% python3 -q
>>> import numpy as np
>>> np.set_printoptions(precision=2, suppress=True, linewidth=200, legacy="1.25")
>>> rd = lambda a: np.round(a, 2) + 0
>>> Y = np.array([[1, 1], [1, -1]])
>>> rng = np.random.default_rng(492693)
>>> X = np.kron(Y, np.kron(Y, Y))[rng.permutation(8)][:11]
>>> print(X)
[[ 1 -1  1 -1  1 -1  1 -1]
 [ 1  1  1  1 -1 -1 -1 -1]
 [ 1  1  1  1  1  1  1  1]
 [ 1  1 -1 -1  1  1 -1 -1]
 [ 1  1 -1 -1 -1 -1  1  1]
 [ 1 -1  1 -1 -1  1 -1  1]
 [ 1 -1 -1  1  1 -1 -1  1]
 [ 1 -1 -1  1 -1  1  1 -1]]
>>> Y = X[0, 0] * X[1:] - np.outer(X[1:, 0], X[0])
>>> print(Y)
[[ 0  2  0  2 -2  0 -2  0]
 [ 0  2  0  2  0  2  0  2]
 [ 0  2 -2  0  0  2 -2  0]
 [ 0  2 -2  0 -2  0  0  2]
 [ 0  0  0  0 -2  2 -2  2]
 [ 0  0 -2  2  0  0 -2  2]
 [ 0  0 -2  2 -2  2  0  0]]
>>> print(np.flatnonzero(~Y.round(6).any(axis=1)))
[]
>>> print(np.linalg.matrix_rank(Y), np.linalg.matrix_rank(X))
7 8
>>> U, sigma, vt = np.linalg.svd(Y, full_matrices=False)
>>> print(rd(np.sqrt((sigma ** 2).sum())), rd(np.linalg.norm(Y)))
10.58 10.58
>>> print(np.allclose(U * sigma @ vt, Y))
True
>>> print(rd(U.T @ U))
[[1. 0. 0. 0. 0. 0. 0.]
 [0. 1. 0. 0. 0. 0. 0.]
 [0. 0. 1. 0. 0. 0. 0.]
 [0. 0. 0. 1. 0. 0. 0.]
 [0. 0. 0. 0. 1. 0. 0.]
 [0. 0. 0. 0. 0. 1. 0.]
 [0. 0. 0. 0. 0. 0. 1.]]
>>> print(U.shape, sigma.shape, vt.shape)
(7, 7) (7,) (7, 8)
>>> print(np.abs(U[:, 0]).round(6).argmax())
0
>>> print(rd(np.linalg.norm(X[4] - X[2])))
4.0
>>> print(rd(np.linalg.norm(X, 2)))
2.83
>>> print(rd(np.linalg.norm(X, axis=1)))
[2.83 2.83 2.83 2.83 2.83 2.83 2.83 2.83]
>>> Y = X / np.linalg.norm(X, axis=1, keepdims=True)
>>> gram = Y @ Y.T
>>> print((gram - 2 * np.eye(8)).round(6).argmax(axis=1))
[1 0 0 0 0 0 0 0]
>>> print(rd(np.linalg.norm(Y, axis=1)))
[1. 1. 1. 1. 1. 1. 1. 1.]
>>> print(rd(np.linalg.norm(X, axis=0)))
[2.83 2.83 2.83 2.83 2.83 2.83 2.83 2.83]
>>> print(X @ X.T)
[[8 0 0 0 0 0 0 0]
 [0 8 0 0 0 0 0 0]
 [0 0 8 0 0 0 0 0]
 [0 0 0 8 0 0 0 0]
 [0 0 0 0 8 0 0 0]
 [0 0 0 0 0 8 0 0]
 [0 0 0 0 0 0 8 0]
 [0 0 0 0 0 0 0 8]]
>>> print(rd(np.linalg.pinv(X)))
[[ 0.12  0.12  0.12  0.12  0.12  0.12  0.12  0.12]
 [-0.12  0.12  0.13  0.13  0.12 -0.12 -0.13 -0.12]
 [ 0.12  0.12  0.12 -0.12 -0.12  0.13 -0.13 -0.12]
 [-0.12  0.12  0.12 -0.13 -0.12 -0.12  0.12  0.12]
 [ 0.13 -0.13  0.12  0.12 -0.12 -0.12  0.12 -0.13]
 [-0.12 -0.12  0.12  0.13 -0.12  0.13 -0.13  0.12]
 [ 0.13 -0.12  0.12 -0.12  0.12 -0.12 -0.13  0.13]
 [-0.12 -0.13  0.13 -0.12  0.13  0.13  0.12 -0.13]]
>>> print(X.T @ X)
[[8 0 0 0 0 0 0 0]
 [0 8 0 0 0 0 0 0]
 [0 0 8 0 0 0 0 0]
 [0 0 0 8 0 0 0 0]
 [0 0 0 0 8 0 0 0]
 [0 0 0 0 0 8 0 0]
 [0 0 0 0 0 0 8 0]
 [0 0 0 0 0 0 0 8]]
>>> Z = np.array([[0, 5, 0, 2], [2, 0, 5, 0], [5, 1, 4, 1]])
>>> data = np.repeat(Z, 47 // 3, axis=0)
>>> data = data + 0.02 * rng.normal(size=data.shape)
>>> print(rd(data))
[[-0.03  5.01 -0.02  2.  ]
 [ 0.    5.   -0.01  1.98]
 [ 0.    4.98  0.02  1.99]
 [-0.02  5.01  0.01  2.04]
 [ 0.    5.02  0.01  2.02]
 [ 0.02  4.99  0.01  1.98]
 [ 0.01  4.97  0.01  2.01]
 [-0.01  5.01  0.02  2.02]
 [ 0.01  5.   -0.01  1.98]
 [ 0.01  4.97  0.01  1.97]
 [ 0.01  5.03  0.04  2.02]
 [-0.02  4.99  0.01  2.05]
 [-0.01  5.   -0.02  2.02]
 [-0.05  4.99 -0.01  2.03]
 [ 0.    5.04  0.    1.99]
 [ 2.    0.    5.02  0.03]
 [ 1.97  0.    5.01  0.  ]
 [ 2.02  0.    5.01 -0.01]
 [ 2.02  0.03  5.02  0.01]
 [ 2.01 -0.01  5.01  0.03]
 [ 2.01  0.01  4.98  0.01]
 [ 2.01 -0.01  4.95  0.01]
 [ 2.    0.    5.02 -0.02]
 [ 2.   -0.03  5.01  0.  ]
 [ 2.01  0.    4.96  0.  ]
 [ 1.97 -0.03  5.    0.01]
 [ 2.03  0.01  5.   -0.01]
 [ 1.99  0.03  4.98  0.01]
 [ 2.    0.01  5.04  0.01]
 [ 2.   -0.01  5.03 -0.02]
 [ 5.02  1.03  3.97  0.96]
 [ 5.02  1.    3.99  1.  ]
 [ 5.04  0.99  3.98  1.01]
 [ 5.    1.01  4.    1.  ]
 [ 5.01  1.    4.01  0.98]
 [ 5.    1.01  4.03  0.98]
 [ 5.02  1.    4.02  0.99]
 [ 4.99  0.98  3.99  1.01]
 [ 5.01  0.96  4.    1.01]
 [ 5.    0.99  3.98  0.98]
 [ 4.97  0.99  4.    0.99]
 [ 5.02  0.99  4.01  1.01]
 [ 5.01  0.99  4.01  0.99]
 [ 4.97  1.02  3.99  1.02]
 [ 5.    1.01  3.99  1.02]]
>>> dist = np.linalg.norm(data[:, None] - data[None], axis=-1)
>>> print(dist[15].round(6).argsort(kind="stable")[:4])
[15 19 28 16]
>>> print(np.flatnonzero(dist[15] < dist.mean() / 2))
[15 16 17 18 19 20 21 22 23 24 25 26 27 28 29]
>>> print(dist.shape)
(45, 45)
